$ python -q
>>> import numpy as np
>>> import numpy.linalg as la
>>> np.set_printoptions(precision=3, suppress=True, linewidth=200, floatmode="fixed")
>>> A = np.load("w.npy")
>>> A
array([[3.000, 1.000, 0.000, 0.000, 0.000, 0.000, 0.000, 0.000],
       [0.000, 3.000, 1.000, 0.000, 0.000, 0.000, 0.000, 0.000],
       [0.000, 0.000, 3.000, 1.000, 0.000, 0.000, 0.000, 0.000],
       [0.000, 0.000, 0.000, 3.000, 1.000, 0.000, 0.000, 0.000],
       [0.000, 0.000, 0.000, 0.000, 3.000, 1.000, 0.000, 0.000],
       [0.000, 0.000, 0.000, 0.000, 0.000, 3.000, 1.000, 0.000],
       [0.000, 0.000, 0.000, 0.000, 0.000, 0.000, 3.000, 1.000],
       [0.000, 0.000, 0.000, 0.000, 0.000, 0.000, 0.000, 3.000]])
>>> A @ A
array([[9.000, 6.000, 1.000, 0.000, 0.000, 0.000, 0.000, 0.000],
       [0.000, 9.000, 6.000, 1.000, 0.000, 0.000, 0.000, 0.000],
       [0.000, 0.000, 9.000, 6.000, 1.000, 0.000, 0.000, 0.000],
       [0.000, 0.000, 0.000, 9.000, 6.000, 1.000, 0.000, 0.000],
       [0.000, 0.000, 0.000, 0.000, 9.000, 6.000, 1.000, 0.000],
       [0.000, 0.000, 0.000, 0.000, 0.000, 9.000, 6.000, 1.000],
       [0.000, 0.000, 0.000, 0.000, 0.000, 0.000, 9.000, 6.000],
       [0.000, 0.000, 0.000, 0.000, 0.000, 0.000, 0.000, 9.000]])
>>> np.sort(la.eigvals(A))
array([3.000, 3.000, 3.000, 3.000, 3.000, 3.000, 3.000, 3.000])
>>> m1 = np.loadtxt("a.csv", delimiter=",")
>>> m1
array([[-0.302,  0.947, -0.110],
       [-0.905, -0.248,  0.347],
       [ 0.302,  0.204,  0.931]])
>>> # columns are unit length and at right angles
>>> x0 = np.array([-8, -1, 6])
>>> 3 - la.matrix_rank(m1 - np.eye(3), tol=1e-8)
np.int64(1)
>>> round(float(la.norm(x0)), 3), round(la.norm(m1 @ x0), 3)
(10.05, np.float64(10.05))
>>> np.abs(la.eigvals(m1))
array([1.000, 1.000, 1.000])
>>> la.inv(m1)
array([[-0.302, -0.905,  0.302],
       [ 0.947, -0.248,  0.204],
       [-0.110,  0.347,  0.931]])
>>> np.sort(np.abs(np.degrees(np.angle(la.eigvals(m1)))))
array([  0.000, 107.995, 107.995])
>>> [p for p in range(1, 25) if np.allclose(la.matrix_power(m1, p), np.eye(3))]
[]
>>> q, r_ = la.qr(m1)
>>> q
array([[-0.302,  0.947, -0.110],
       [-0.905, -0.248,  0.347],
       [ 0.302,  0.204,  0.931]])
>>> np.abs(np.diag(r_))
array([1.000, 1.000, 1.000])
>>> x0 = np.array([0, 1, 2])
>>> target = m1 @ x0
>>> target
array([0.728, 0.446, 2.067])
>>> la.solve(m1, target + m1[:, 0])
array([1.000, 1.000, 2.000])
>>> la.solve(m1.T, m1[2])
array([ 0.000, -0.000,  1.000])
>>> np.round(la.solve(m1, m1[:, 1]), 3) + 0
array([0.000, 1.000, 0.000])
>>> np.round(la.solve(m1, -3 * target), 3) + 0
array([ 0.000, -3.000, -6.000])
>>> rng = np.random.default_rng(927)
>>> idx = rng.permutation(3)
>>> A2 = m1[:, idx] * rng.choice([-1, 1], 3)
>>> A2
array([[-0.110, -0.947, -0.302],
       [ 0.347,  0.248, -0.905],
       [ 0.931, -0.204,  0.302]])
>>> U, _, Vh = la.svd(m1.T @ A2)
>>> idx
array([2, 1, 0])
>>> np.round(la.lstsq(m1, A2)[0], 3) + 0
array([[ 0.000,  0.000,  1.000],
       [ 0.000, -1.000,  0.000],
       [ 1.000,  0.000,  0.000]])
>>> J = np.loadtxt("layer7.csv", delimiter=",")
>>> J
array([[  6.090,  -1.009,   5.602],
       [ -6.409, -10.061,   5.241],
       [  1.058,  -1.053, -22.714],
       [ -4.740,   0.292,  12.814],
       [ -3.481,  -7.321,   4.570],
       [  9.909,  -8.351,  18.326],
       [  2.227,  -1.909,  -2.599],
       [  1.586, -12.743,   8.102],
       [ -6.418,  -0.623,   8.708],
       [  0.632,   5.138,  15.450],
       [  0.446,   1.703,  -3.117],
       [  4.711,  -8.580,   8.272],
       [ -9.950,  -3.839, -12.135],
       [ -2.895,  -8.731,  -5.633],
       [  2.512,  10.605,  -3.713],
       [ -8.515,  10.540, -18.982],
       [  3.048,  -3.533,   9.724],
       [ -0.680,  -8.859,  -4.352],
       [ -3.963,   2.871,  -1.913],
       [  1.831, -22.266, -12.457],
       [ -2.942,  -3.577,  -5.583],
       [  4.045,  -3.027,  -6.472],
       [ -0.563,  -5.437,   6.983],
       [ -6.170,   2.657,  -0.104],
       [  1.068, -15.606,  -3.701],
       [  3.698,   3.370,   4.668],
       [ -0.014,  -1.442, -14.798],
       [ 10.260,  13.268, -19.270],
       [  4.483,  14.947,  21.430],
       [ -7.071,   4.434,   9.766],
       [-10.131,   2.332,   3.789],
       [ -3.020,   3.787, -13.574]])
>>> idx = rng.permutation(3)
>>> A2 = J[:, idx] * rng.choice([-1, 1], 3)
>>> A2
array([[ -6.090,  -1.009,  -5.602],
       [  6.409, -10.061,  -5.241],
       [ -1.058,  -1.053,  22.714],
       [  4.740,   0.292, -12.814],
       [  3.481,  -7.321,  -4.570],
       [ -9.909,  -8.351, -18.326],
       [ -2.227,  -1.909,   2.599],
       [ -1.586, -12.743,  -8.102],
       [  6.418,  -0.623,  -8.708],
       [ -0.632,   5.138, -15.450],
       [ -0.446,   1.703,   3.117],
       [ -4.711,  -8.580,  -8.272],
       [  9.950,  -3.839,  12.135],
       [  2.895,  -8.731,   5.633],
       [ -2.512,  10.605,   3.713],
       [  8.515,  10.540,  18.982],
       [ -3.048,  -3.533,  -9.724],
       [  0.680,  -8.859,   4.352],
       [  3.963,   2.871,   1.913],
       [ -1.831, -22.266,  12.457],
       [  2.942,  -3.577,   5.583],
       [ -4.045,  -3.027,   6.472],
       [  0.563,  -5.437,  -6.983],
       [  6.170,   2.657,   0.104],
       [ -1.068, -15.606,   3.701],
       [ -3.698,   3.370,  -4.668],
       [  0.014,  -1.442,  14.798],
       [-10.260,  13.268,  19.270],
       [ -4.483,  14.947, -21.430],
       [  7.071,   4.434,  -9.766],
       [ 10.131,   2.332,  -3.789],
       [  3.020,   3.787,  13.574]])
>>> U, _, Vh = la.svd(J.T @ A2)
>>> idx
array([0, 1, 2])
>>> np.round(U @ Vh, 3) + 0
array([[-1.000,  0.000,  0.000],
       [ 0.000,  1.000,  0.000],
       [ 0.000,  0.000, -1.000]])
